In [1]: import numpy as np

In [2]: from numpy import linalg as LA

In [3]: np.set_printoptions(precision=1, suppress=True, linewidth=200)

In [4]: rd = lambda a: np.round(a, 1) + 0

In [5]: X = np.load("data.npy")

In [6]: print(rd(X))
[[ 0.   0.  -0.2]
 [ 0.   0.   0.2]
 [-0.2  0.2  0.9]]

In [7]: # column 2 dominates

In [8]: out = np.array([[1, -1, -1], [-1, 1, 2]])

In [9]: C = np.kron(out, X)

In [10]: print(rd(LA.norm(C, 2)), rd(LA.norm(out, 2) * LA.norm(X, 2)))
3.0 3.0

In [11]: print(rd(C))
[[ 0.   0.  -0.2  0.   0.   0.2  0.   0.   0.2]
 [ 0.   0.   0.2  0.   0.  -0.2  0.   0.  -0.2]
 [-0.2  0.2  0.9  0.2 -0.2 -0.9  0.2 -0.2 -0.9]
 [ 0.   0.   0.2  0.   0.  -0.2  0.1 -0.1 -0.4]
 [ 0.   0.  -0.2  0.   0.   0.2 -0.1  0.1  0.4]
 [ 0.2 -0.2 -0.9 -0.2  0.2  0.9 -0.4  0.4  1.9]]

In [12]: print(C.shape)
(6, 9)

In [13]: print(rd(LA.eigvals(X).sum().real))
1.0

In [14]: print(rd(np.poly(X)))
[ 1. -1.  0.  0.]

In [15]: print(rd(LA.det(X[::-1])))
0.0

In [16]: f = np.array([-3, -3])

In [17]: print(rd(np.convolve(X[1], f)))
[ 0.1  0.  -0.7 -0.6]

In [18]: print(rd(np.array([np.convolve(row, f, "same") for row in X])))
[[-0.1  0.   0.7]
 [ 0.1  0.  -0.7]
 [ 0.6  0.  -3.3]]

In [19]: print(rd(np.correlate(X[1], X[2], "full")))
[0.  0.  0.2 0.  0. ]

In [20]: left, sigma, Vh = LA.svd(X)

In [21]: V = Vh[:(sigma > 1e-8).sum()]

In [22]: rng = np.random.default_rng(65)

In [23]: x = X[2] + -2 * X[0] + rng.integers(2) * np.eye(3)[2]

In [24]: print(rd(x))
[-0.3  0.3  1.3]

In [25]: print(rd(np.diag(V.T @ V)))
[0.  0.  0.9]

In [26]: print(rd(V.T @ V))
[[ 0.   0.  -0.2]
 [ 0.   0.   0.2]
 [-0.2  0.2  0.9]]

In [27]: print(np.allclose(V.T @ V @ x, x))
True

In [28]: arr = np.array([[1.0, -2.8, 3.1],
    ...:     [1.4, -2.2, 3.9],
    ...:     [2.2, -3.3, 2.4],
    ...:     [1.3, 3.0, 8.0],
    ...:     [0.6, 3.1, 7.5],
    ...:     [1.5, -2.5, 4.1],
    ...:     [2.8, 2.7, 5.0],
    ...:     [0.6, -3.4, -1.7],
    ...:     [0.2, 3.5, 6.6],
    ...:     [1.0, -2.4, 0.7],
    ...:     [1.3, -1.1, 2.2]])

In [29]: C2 = np.cov(arr, rowvar=False)

In [30]: print(C2.shape)
(3, 3)

In [31]: print(np.argwhere(np.triu(np.abs(np.corrcoef(arr.T)) > 0.8, 1)))
[[1 2]]

In [32]: print(rd(np.corrcoef(arr.T)))
[[ 1.  -0.1  0. ]
 [-0.1  1.   0.8]
 [ 0.   0.8  1. ]]

In [33]: print(rd(C2))
[[ 0.5 -0.2  0. ]
 [-0.2  8.4  7.1]
 [ 0.   7.1  8.6]]

In [34]: Xs = (arr - arr.mean(axis=0)) / arr.std(axis=0)

In [35]: print(rd(Xs.std(axis=0)))
[1. 1. 1.]

In [36]: b = LA.lstsq(np.delete(Xs, 0, axis=1), Xs[:, 0])[0]

In [37]: print(np.abs(b).argmax())
0

In [38]: K = np.load("test7.npy")

In [39]: print(K)
[[ 3.  0.  0.  0.]
 [ 0.  7. -6.  6.]
 [ 0. -6. 12. -9.]
 [ 0.  6. -9. 12.]]

In [40]: # 2 groups of indices that never mix

In [41]: labels = rng.permutation(4)

In [42]: print(labels)
[2 1 3 0]

In [43]: out = K[labels][:, labels]

In [44]: print(np.trace(out))
34.0

In [45]: print(rd(np.sort(np.abs(LA.eigvals(out)))))
[ 3.  3.  3. 25.]

In [46]: print(rd(LA.det(out)), rd(LA.det(K[labels])))
675.0 675.0

In [47]: print(np.allclose(out, K))
False

In [48]: print(np.diag(out))
[12.  7. 12.  3.]

In [49]: out = np.array([[-1, 0], [-1, -3], [-2, -1], [-2, -2]])

In [50]: print(K @ out)
[[ -3.   0.]
 [ -7. -27.]
 [  0.  24.]
 [-12. -33.]]

In [51]: print(LA.matrix_rank(K @ out))
2

In [52]: print(np.vstack([K, out.T]).shape)
(6, 4)

In [53]: print(np.einsum("ik,kj->ji", K, out))
[[ -3.  -7.   0. -12.]
 [  0. -27.  24. -33.]]

In [54]: print(out.T @ K.T)
[[ -3.  -7.   0. -12.]
 [  0. -27.  24. -33.]]

In [55]: print(np.einsum("ik,kj->ij", K, out))
[[ -3.   0.]
 [ -7. -27.]
 [  0.  24.]
 [-12. -33.]]

In [56]: x = np.ones(4)

In [57]: for _ in range(4):
    ...:     x = K @ x
    ...:     x /= LA.norm(x)
    ...:     print(round(x @ K @ x, 1))
    ...: 
19.9
24.9
25.0
25.0

In [58]: print(rd(x))
[ 0.   0.4 -0.6  0.6]

In [59]: out = K[0, 0] * K[1:] - np.outer(K[1:, 0], K[0])

In [60]: print(out)
[[  0.  21. -18.  18.]
 [  0. -18.  36. -27.]
 [  0.  18. -27.  36.]]

In [61]: print(LA.matrix_rank(out), LA.matrix_rank(K))
3 4

In [62]: print(np.flatnonzero(~out.round(6).any(axis=1)))
[]

In [63]: feats = np.array([[-0.6, 0.6, 1.4],
    ...:     [-1.4, 2.2, -1.7],
    ...:     [0.3, -1.3, 0.5],
    ...:     [-2.0, -0.6, 0.6],
    ...:     [15.0, -6.0, 8.0],
    ...:     [-1.5, -1.0, -1.7],
    ...:     [0.7, -0.9, 0.9],
    ...:     [0.6, -0.3, -0.2],
    ...:     [-1.9, 0.7, 0.7],
    ...:     [0.9, -0.4, -0.4]])

In [64]: dist = LA.norm(feats[:, None] - feats[None], axis=-1)

In [65]: print(np.unravel_index(dist.round(6).argmax(), dist.shape))
(np.int64(1), np.int64(4))

In [66]: print(rd(LA.norm(feats - feats.mean(axis=0), axis=1)))
[ 2.2  4.5  1.   3.  16.6  3.6  0.4  1.2  3.2  1.3]

In [67]: print(rd(dist[0]))
[ 0.   3.6  2.3  2.  18.2  3.6  2.   2.2  1.5  2.5]

In [68]: print(dist.shape)
(10, 10)

In [69]: print(dist[0].round(6).argsort(kind="stable")[:4])
[0 8 3 6]

In [70]: print(dist.mean(axis=1).argmax())
4
